In [1]: import numpy as np

In [2]: np.set_printoptions(precision=1, suppress=True, linewidth=140, floatmode="fixed")

In [3]: M = np.load("m.npy")

In [4]: print(M)
[[ 3  2  0  2  0]
 [ 5  3  3  3  3]
 [ 6  3  3  3  4]
 [ 7  5  6  4  6]
 [ 9  6  6  5  7]
 [ 9  7  8  7  7]
 [11  7 10 10  7]
 [11 10 12 10  7]
 [14 11 12 10  9]
 [14 12 12 10 10]
 [16 14 13 10 13]
 [19 16 15 13 15]
 [20 17 17 15 16]
 [23 18 18 17 19]
 [26 18 20 17 20]
 [27 18 20 17 23]
 [28 18 22 17 26]
 [30 19 24 17 26]
 [31 21 25 17 28]
 [31 23 26 19 31]
 [31 24 28 21 31]
 [34 26 29 21 34]
 [34 28 29 23 34]
 [37 29 30 26 35]
 [40 30 30 26 38]
 [42 32 32 26 38]
 [44 32 33 27 39]
 [46 34 35 29 42]
 [49 35 35 30 42]
 [51 36 36 32 42]
 [53 39 39 32 43]
 [53 42 39 32 43]
 [53 43 39 34 45]
 [56 44 41 34 46]
 [58 46 43 35 48]]

In [5]: idx = M[:, 3] > np.median(M[:, 3])

In [6]: r0 = M[idx].mean(axis=0) - M[~idx].mean(axis=0)

In [7]: print(round(float((((M - M.mean(axis=0)) @ r0 > 0) == idx).mean()), 1))
1.0

In [8]: print(np.argsort(-np.abs(r0).round(6), kind="stable"))
[0 4 1 2 3]

In [9]: print(idx.astype(int))
[0 0 0 0 0 0 0 0 0 0 0 0 0 0 0 0 0 0 0 1 1 1 1 1 1 1 1 1 1 1 1 1 1 1 1]

In [10]: print(((M - M.mean(axis=0)) @ r0 > 0).astype(int))
[0 0 0 0 0 0 0 0 0 0 0 0 0 0 0 0 0 0 1 1 1 1 1 1 1 1 1 1 1 1 1 1 1 1 1]

In [11]: hat = M @ np.linalg.solve(M.T @ M, M.T)

In [12]: print(np.round(hat @ M[:, 4], 1) + 0)
[ 0.0  3.0  4.0  6.0  7.0  7.0  7.0  7.0  9.0 10.0 13.0 15.0 16.0 19.0 20.0 23.0 26.0 26.0 28.0 31.0 31.0 34.0 34.0 35.0 38.0 38.0 39.0
 42.0 42.0 42.0 43.0 43.0 45.0 46.0 48.0]

In [13]: print(np.round(np.diag(hat), 1) + 0)
[0.1 0.0 0.0 0.0 0.0 0.0 0.3 0.3 0.1 0.1 0.1 0.1 0.1 0.1 0.1 0.1 0.1 0.3 0.3 0.1 0.2 0.2 0.2 0.2 0.2 0.1 0.1 0.1 0.2 0.2 0.1 0.2 0.2 0.2
 0.2]

In [14]: print(round(np.trace(hat), 1))
5.0

In [15]: cen = (M - M.mean(axis=0)) / M.std(axis=0)

In [16]: print(cen.std(axis=0))
[1.0 1.0 1.0 1.0 1.0]

In [17]: print(np.argwhere(np.abs(cen) > 2))
[]

In [18]: b = np.linalg.lstsq(np.delete(cen, 0, axis=1), cen[:, 0])[0]

In [19]: print(round(1 - np.var(cen[:, 0] - np.delete(cen, 0, axis=1) @ b), 1))
1.0

In [20]: print(np.abs(b).argmax())
0

In [21]: vec = np.array([0, 0, 2, 1, 1])

In [22]: rhs = M @ vec

In [23]: print(np.round(np.linalg.solve(M.T @ M, M.T @ rhs), 1) + 0)
[0.0 0.0 2.0 1.0 1.0]

In [24]: print(np.round(np.linalg.pinv(M) @ M, 1) + 0)
[[1.0 0.0 0.0 0.0 0.0]
 [0.0 1.0 0.0 0.0 0.0]
 [0.0 0.0 1.0 0.0 0.0]
 [0.0 0.0 0.0 1.0 0.0]
 [0.0 0.0 0.0 0.0 1.0]]

In [25]: print(np.round(np.linalg.lstsq(M, rhs)[0], 1) + 0)
[0.0 0.0 2.0 1.0 1.0]

In [26]: rng = np.random.default_rng(810)

In [27]: rhs = rhs + 0.3 * rng.normal(size=35)

In [28]: print(rhs)
[  1.9  11.8  13.1  21.8  24.5  30.2  37.3  40.7  42.6  44.0  48.8  57.9  64.7  72.1  77.5  80.1  87.3  90.5  95.2 102.0 107.8 113.1 115.5
 121.1 125.1 127.7 132.4 140.2 142.1 145.9 152.8 153.2 156.8 162.2 169.1]

In [29]: b, *_ = np.linalg.lstsq(M, rhs)

In [30]: print(b.round(1) + 0)
[0.0 0.0 1.9 1.1 1.0]

In [31]: print([round(float(np.linalg.norm(np.linalg.solve(M.T @ M + lam * np.eye(5), M.T @ rhs))), 2) for lam in (0, 1, 10, 100)])
[2.44, 2.42, 2.3, 1.86]

In [32]: J = np.load("x.npy")

In [33]: print(J)
[[0 1 0 0 0 0 0 2 0 0 0]
 [0 0 0 3 2 0 3 1 2 0 3]
 [0 0 0 2 0 0 0 1 0 0 0]
 [0 0 0 0 0 0 0 0 0 0 0]
 [2 0 0 0 0 0 3 0 0 0 0]
 [2 0 0 0 0 3 0 0 0 0 2]
 [0 0 3 0 0 0 0 0 0 3 0]
 [0 0 0 0 0 0 0 0 1 0 3]
 [0 0 0 0 0 0 2 0 0 0 0]
 [0 3 0 0 0 0 0 0 0 0 0]
 [0 0 0 0 0 0 0 0 1 1 0]]

In [34]: # null space of dimension 1

In [35]: print(round(np.trace(np.linalg.pinv(J) @ J), 1))
10.0

In [36]: print(np.unique(J.round(6), axis=0).shape)
(11, 11)

In [37]: print(np.linalg.lstsq(J[:-1].T, J[-1])[2])
9
